$ python3 -q
>>> import numpy as np
>>> from numpy import linalg as LA
>>> np.set_printoptions(suppress=True, linewidth=160)
>>> def rd(a):
...     return np.round(a, 4) + 0
... 
>>> E = np.loadtxt("w.csv", delimiter=",")
>>> E
array([[0.9, 0.3],
       [0.3, 0.1]])
>>> LA.cond(E) > 100
np.True_
>>> rd(LA.norm(E, 2) / LA.norm(E))
np.float64(1.0)
>>> P = np.triu(np.array([[-2, 0], [2, -2]]), 1) + np.eye(2)
>>> B = P @ E @ LA.inv(P)
>>> rd(np.poly(B))
array([ 1., -1.,  0.])
>>> LA.matrix_rank(B)
np.int64(1)
>>> P @ E - E @ P
array([[0., 0.],
       [0., 0.]])
>>> np.allclose(E[:-1].T @ LA.lstsq(E[:-1].T, E[-1])[0], E[-1])
True
>>> rd(np.trace(LA.pinv(E) @ E))
np.float64(1.0)
>>> rd(E @ LA.pinv(E) @ E)
array([[0.9, 0.3],
       [0.3, 0.1]])
>>> LA.lstsq(E[:-1].T, E[-1])[2]
np.int32(1)
>>> arr = np.load("out8.npy")
>>> arr
array([[ 3,  2,  2,  0],
       [-2, -2,  1,  2],
       [ 3, -1,  3, -2],
       [-2, -2,  1,  2]])
>>> rank = LA.matrix_rank(arr)
>>> rank
np.int64(3)
>>> N = LA.svd(arr)[2][rank:].T
>>> [int(LA.matrix_rank(arr[:i])) for i in range(1, len(arr) + 1)]
[1, 2, 3, 3]
>>> np.allclose(arr @ N, 0)
True
>>> [int(LA.matrix_rank(arr[:, :j + 1])) for j in range(4)]
[1, 2, 3, 3]
>>> rd(N @ N.T)
array([[ 0.3864, -0.276 , -0.3036,  0.2622],
       [-0.276 ,  0.1971,  0.2169, -0.1873],
       [-0.3036,  0.2169,  0.2385, -0.206 ],
       [ 0.2622, -0.1873, -0.206 ,  0.1779]])
>>> rd(N[:, 0] / N[np.abs(N[:, 0]).round(6).argmax(), 0])
array([ 1.    , -0.7143, -0.7857,  0.6786])
>>> rd(LA.norm(arr, 2) / LA.norm(arr))
np.float64(0.8069)
>>> LA.cond(arr) > 100
np.True_
>>> P = np.triu(np.array([[2, 2, 2, 1], [2, 0, 3, 3], [2, 0, 2, 2], [2, 1, 3, 1]]), 1) + np.eye(4)
>>> B = P @ arr @ LA.inv(P)
>>> rd(LA.det(B))
np.float64(0.0)
>>> np.trace(B), np.trace(arr)
(np.float64(6.0), np.int64(6))
>>> P @ arr - arr @ P
array([[  0., -14.,  -3., -11.],
       [  3.,  -5.,  22.,   6.],
       [ -4., -10.,  -1.,  -2.],
       [  0.,   4.,  10.,   6.]])
>>> LA.matrix_rank(B)
np.int64(3)
>>> M = np.array([[1.0, 3.0, 3.0, 1.0, -1.0],
...     [2.0, 1.0, -1.0, 3.0, 0.0],
...     [0.0, 0.0, 2.0, 3.0, 1.0],
...     [0.0, 0.0, 2.0, 2.0, 0.0],
...     [0.0, 0.0, 1.0, 1.0, 2.0]])
>>> u, g = M[2], M[4]
>>> u @ u
np.float64(14.0)
>>> u @ g
np.float64(7.0)
>>> pr = (u @ g) / (u @ u) * u
>>> (g - pr) @ u
np.float64(0.0)
>>> rd(LA.norm(u + g) ** 2 + LA.norm(u - g) ** 2)
np.float64(40.0)
>>> LA.matrix_rank(np.outer(u, g))
np.int64(1)
>>> pr
array([0. , 0. , 1. , 1.5, 0.5])
>>> np.outer(u, g)
array([[0., 0., 0., 0., 0.],
       [0., 0., 0., 0., 0.],
       [0., 0., 2., 2., 4.],
       [0., 0., 3., 3., 6.],
       [0., 0., 1., 1., 2.]])
>>> x0 = np.array([0, 1, 0, -3, 0])
>>> (M * x0).sum(axis=1)
array([ 0., -8., -9., -6., -3.])
>>> M @ np.eye(5)[2]
array([ 3., -1.,  2.,  2.,  1.])
>>> (M @ x0).argmax()
np.int64(0)
>>> M @ (2 * x0)
array([  0., -16., -18., -12.,  -6.])
>>> np.einsum("ij,j->i", M, x0)
array([ 0., -8., -9., -6., -3.])
>>> M @ x0
array([ 0., -8., -9., -6., -3.])
>>> LA.norm(M @ x0) <= LA.norm(M, 2) * LA.norm(x0) + 1e-9
np.True_
>>> M * x0
array([[ 0.,  3.,  0., -3., -0.],
       [ 0.,  1., -0., -9.,  0.],
       [ 0.,  0.,  0., -9.,  0.],
       [ 0.,  0.,  0., -6.,  0.],
       [ 0.,  0.,  0., -3.,  0.]])
>>> np.sign((M @ x0).round(6))
array([ 0., -1., -1., -1., -1.])
>>> rd(LA.det(M.T))
np.float64(20.0)
>>> rd(LA.eigvals(M))
array([ 3.4495, -1.4495,  4.7785, -0.4893,  1.7108])
>>> np.kron(np.eye(2, dtype=int), M)
array([[ 1.,  3.,  3.,  1., -1.,  0.,  0.,  0.,  0., -0.],
       [ 2.,  1., -1.,  3.,  0.,  0.,  0., -0.,  0.,  0.],
       [ 0.,  0.,  2.,  3.,  1.,  0.,  0.,  0.,  0.,  0.],
       [ 0.,  0.,  2.,  2.,  0.,  0.,  0.,  0.,  0.,  0.],
       [ 0.,  0.,  1.,  1.,  2.,  0.,  0.,  0.,  0.,  0.],
       [ 0.,  0.,  0.,  0., -0.,  1.,  3.,  3.,  1., -1.],
       [ 0.,  0., -0.,  0.,  0.,  2.,  1., -1.,  3.,  0.],
       [ 0.,  0.,  0.,  0.,  0.,  0.,  0.,  2.,  3.,  1.],
       [ 0.,  0.,  0.,  0.,  0.,  0.,  0.,  2.,  2.,  0.],
       [ 0.,  0.,  0.,  0.,  0.,  0.,  0.,  1.,  1.,  2.]])
>>> np.einsum("ij,ji->", M, M)
np.float64(40.0)
>>> rd(LA.det(2 * M)), rd(LA.det(M))
(np.float64(640.0), np.float64(20.0))
>>> np.einsum("ii->", M)
np.float64(8.0)
>>> P = np.triu(np.array([[-1, -1, 0, 0, 3],
...     [-2, 1, 2, -1, 0],
...     [0, 1, 3, -3, 3],
...     [-2, -2, 2, 1, -2],
...     [-2, 3, -3, 2, -3]]), 1) + np.eye(5)
>>> B = P @ M @ LA.inv(P)
>>> rd(LA.det(B))
np.float64(20.0)
>>> B
array([[-1.,  1.,  5., 17., 27.],
       [ 2.,  3., -5., -5.,  1.],
       [ 0.,  0., -1., -3.,  4.],
       [ 0.,  0.,  0.,  0., -4.],
       [ 0.,  0.,  1.,  4.,  7.]])
>>> np.trace(B), np.trace(M)
(np.float64(8.0), np.float64(8.0))
>>> P @ M - M @ P
array([[-2.,  0., -2., 12., -4.],
       [ 0.,  2.,  0.,  2.,  5.],
       [ 0.,  0., -3.,  3.,  6.],
       [ 0.,  0., -2.,  4., -6.],
       [ 0.,  0.,  0.,  3., -1.]])
>>> rd(np.poly(B))
array([  1.,  -8.,  12.,  24., -33., -20.])
>>> X = np.load("layer14.npy")
>>> X
array([[-2.6422, -0.2745,  0.6045,  5.1056],
       [-0.0457, -0.0695, -0.0536, -0.0673],
       [-1.7954, -0.1824,  0.4278,  3.4589],
       [ 2.6879,  0.3048, -0.6123, -5.0829],
       [-2.7519, -0.2934,  0.5868,  5.0837],
       [ 2.657 ,  0.2701, -0.7022, -5.085 ],
       [-2.7879, -0.3654,  0.6682,  5.1215],
       [-2.6531, -0.314 ,  0.5883,  4.9995],
       [ 1.8504,  0.2066, -0.3373, -3.4167],
       [ 1.7553,  0.1849, -0.4116, -3.4574],
       [-0.9627, -0.1701,  0.117 ,  1.7227],
       [ 0.8737,  0.1579, -0.1443, -1.7487],
       [ 2.7018,  0.291 , -0.5367, -5.1117],
       [ 0.8875,  0.045 , -0.2399, -1.7917]])
>>> Z = X[[6, 8]].astype(float)
>>> for _ in range(7):
...     z = LA.norm(X[:, None] - Z, axis=-1).argmin(axis=1)
...     Z = np.array([X[z == j].mean(axis=0) for j in range(2)])
... 
>>> z
array([0, 1, 0, 1, 0, 1, 0, 0, 1, 1, 0, 1, 1, 1])
>>> rd(Z[1] - Z[0])
array([ 3.9365,  0.4405, -0.8785, -7.4688])
>>> x0 = np.array([0, -2, -2, 2])
>>> target = X @ x0
>>> rd(LA.lstsq(X, target)[0])
array([ 0., -2., -2.,  2.])
>>> rd(LA.solve(X.T @ X, X.T @ target))
array([ 0., -2., -2.,  2.])
>>> rd(LA.pinv(X) @ X)
array([[1., 0., 0., 0.],
       [0., 1., 0., 0.],
       [0., 0., 1., 0.],
       [0., 0., 0., 1.]])
>>> rng = np.random.default_rng(53479)
>>> target = target + 0.3 * rng.normal(size=14)
>>> rd(target)
array([ 9.7675,  0.3377,  6.4075, -9.4657,  9.6509, -9.4702, 10.1054,  9.4936, -6.775 , -6.7188,  3.0458, -3.3133, -9.8155, -3.5254])
>>> coef, *_ = LA.lstsq(X, target)
>>> rd(X.T @ (target - X @ coef))
array([0., 0., 0., 0.])
>>> coef.round()
array([-1., -1., -0.,  1.])
>>> B = X / np.sqrt((X ** 2).mean(axis=1, keepdims=True))
>>> rd(LA.norm(B, axis=1))
array([2., 2., 2., 2., 2., 2., 2., 2., 2., 2., 2., 2., 2., 2.])
>>> LA.matrix_rank(X - X.mean(axis=1, keepdims=True))
np.int64(3)
>>> LA.matrix_rank(B) == LA.matrix_rank(X)
np.True_
>>> mat = np.diag(np.array([2, 9, 6, 2, 7, 3, 8, 1])) + -2 * np.eye(8, k=1) + -2 * np.eye(8, k=-1)
>>> mat
array([[ 2., -2.,  0.,  0.,  0.,  0.,  0.,  0.],
       [-2.,  9., -2.,  0.,  0.,  0.,  0.,  0.],
       [ 0., -2.,  6., -2.,  0.,  0.,  0.,  0.],
       [ 0.,  0., -2.,  2., -2.,  0.,  0.,  0.],
       [ 0.,  0.,  0., -2.,  7., -2.,  0.,  0.],
       [ 0.,  0.,  0.,  0., -2.,  3., -2.,  0.],
       [ 0.,  0.,  0.,  0.,  0., -2.,  8., -2.],
       [ 0.,  0.,  0.,  0.,  0.,  0., -2.,  1.]])
>>> q, R = LA.qr(mat)
>>> q.shape, R.shape
((8, 8), (8, 8))
>>> rd(q.T @ q)
array([[1., 0., 0., 0., 0., 0., 0., 0.],
       [0., 1., 0., 0., 0., 0., 0., 0.],
       [0., 0., 1., 0., 0., 0., 0., 0.],
       [0., 0., 0., 1., 0., 0., 0., 0.],
       [0., 0., 0., 0., 1., 0., 0., 0.],
       [0., 0., 0., 0., 0., 1., 0., 0.],
       [0., 0., 0., 0., 0., 0., 1., 0.],
       [0., 0., 0., 0., 0., 0., 0., 1.]])
>>> rd(np.abs(np.diag(R)))
array([2.8284, 5.3385, 5.416 , 2.319 , 2.7866, 2.4199, 3.9041, 0.282 ])
>>> rd(q @ R)
array([[ 2., -2.,  0.,  0.,  0.,  0.,  0.,  0.],
       [-2.,  9., -2.,  0.,  0.,  0.,  0.,  0.],
       [ 0., -2.,  6., -2.,  0.,  0.,  0.,  0.],
       [ 0.,  0., -2.,  2., -2.,  0.,  0.,  0.],
       [ 0.,  0.,  0., -2.,  7., -2.,  0.,  0.],
       [ 0.,  0.,  0.,  0., -2.,  3., -2.,  0.],
       [ 0.,  0.,  0.,  0.,  0., -2.,  8., -2.],
       [ 0.,  0.,  0.,  0.,  0.,  0., -2.,  1.]])
>>> u = np.array([1, 3, 0, 2, 0, 2, 1, 0])
>>> B = mat + np.outer(u, np.eye(8)[6])
>>> LA.matrix_rank(LA.inv(B) - LA.inv(mat), tol=1e-8)
np.int64(1)
>>> x0 = np.ones(8)
>>> for _ in range(7):
...     x0 = mat @ x0
...     x0 /= LA.norm(x0)
...     print(round(x0 @ mat @ x0, 4))
... 
8.2667
9.1742
9.4745
9.6327
9.7347
9.8146
9.8854
>>> rd(LA.eigvalsh(mat)[-1])
np.float64(10.4907)
>>> rd(x0)
array([-0.1668,  0.6792, -0.258 , -0.0351,  0.3091, -0.2613,  0.5144, -0.1209])
>>> J = rng.normal(size=(26, 6))
>>> J = 20 * J / LA.norm(J, axis=1, keepdims=True)
>>> rd(J)
array([[  0.415 , -18.6572,  -0.9831,   4.1348,  -0.1184,  -5.8018],
       [ 11.7416,  -0.4859,  -3.5544, -11.0669,   8.3701,  -7.5319],
       [ -6.9061, -10.7033,  10.0653,  -4.9765,   1.6743, -10.4339],
       [ -6.7809,   7.4   ,  -0.5093,   4.791 ,  10.2344,  13.0883],
       [ -2.0158,   4.0177,  15.2045,   9.3777,  -6.8235,   3.7574],
       [  0.1406, -11.2247,  -3.0407,   6.0515,  11.3943,  -9.9141],
       [  3.622 ,  -0.2609,   4.9196,   5.5026, -18.1014,   2.1613],
       [ -3.4055, -14.6136,   2.3795,   7.7014,  -9.8862,  -3.4836],
       [ -4.9399, -11.3833,  -1.3584,   5.7509,   9.2147, -11.2334],
       [ -5.418 ,   6.4592, -14.4745,  -6.1524,   6.7917,   5.9527],
       [  0.0639,   9.6141,   0.578 ,   3.2882,  -2.7417,  16.9971],
       [ 14.6001, -11.6345,   0.1879,  -4.8015,  -1.2059,   5.1897],
       [ 14.5621,  -8.4872,  -9.3262,  -2.2639,   0.2452,  -4.8733],
       [  1.929 ,  -3.0742, -11.3693,  -9.1093,  12.9994,  -2.3673],
       [ -7.2805,  12.0165,   1.128 ,   1.62  ,  14.0952,   0.1615],
       [  1.8579,   8.2519,   2.7606, -17.0458,   4.7896,  -2.7083],
       [  1.8746,  -5.3592,  14.6807,  -3.6756, -10.0176,   6.195 ],
       [ -7.5419,  -9.2063,   7.8978,   5.5649,  12.6706,   2.1155],
       [  4.1697,  10.4656,  -3.035 ,  -9.5663,  -6.6843,  11.2995],
       [ -3.5633,  -2.3652,   9.3521,  -9.0006,   9.2208,  11.323 ],
       [ 14.1457,   0.6314,  -0.395 ,  -9.4267,  -3.4348,   9.9341],
       [ 10.9023,   3.9062,  -5.6165,  11.8585,   9.2524,  -2.8467],
       [ 12.1425,   5.3091,   5.9417,  -0.4734,  -7.1352,  11.7445],
       [  5.5321,   0.8386,   0.8596,  10.6183, -15.7826,  -2.4725],
       [ 10.9244,   3.8253,  -6.4724,   5.7637,   0.9156, -13.7868],
       [-12.8564,   3.3804,  10.5784,  -9.5335,  -3.4175,  -2.9694]])
>>> G = np.cov(J, rowvar=False)
>>> rd(np.median(J, axis=0))
array([ 1.1365,  0.1852,  0.383 ,  0.5733,  0.5804, -1.1029])
>>> np.argwhere(np.triu(np.abs(np.corrcoef(J.T)) > 0.8, 1))
array([], shape=(0, 2), dtype=int64)
>>> np.argsort(-J.std(axis=0).round(6), kind="stable")
array([4, 1, 5, 0, 3, 2])
>>> G.shape
(6, 6)
>>> rd(np.corrcoef(J[:, 2], J[:, 1])[0, 1])
np.float64(-0.0683)
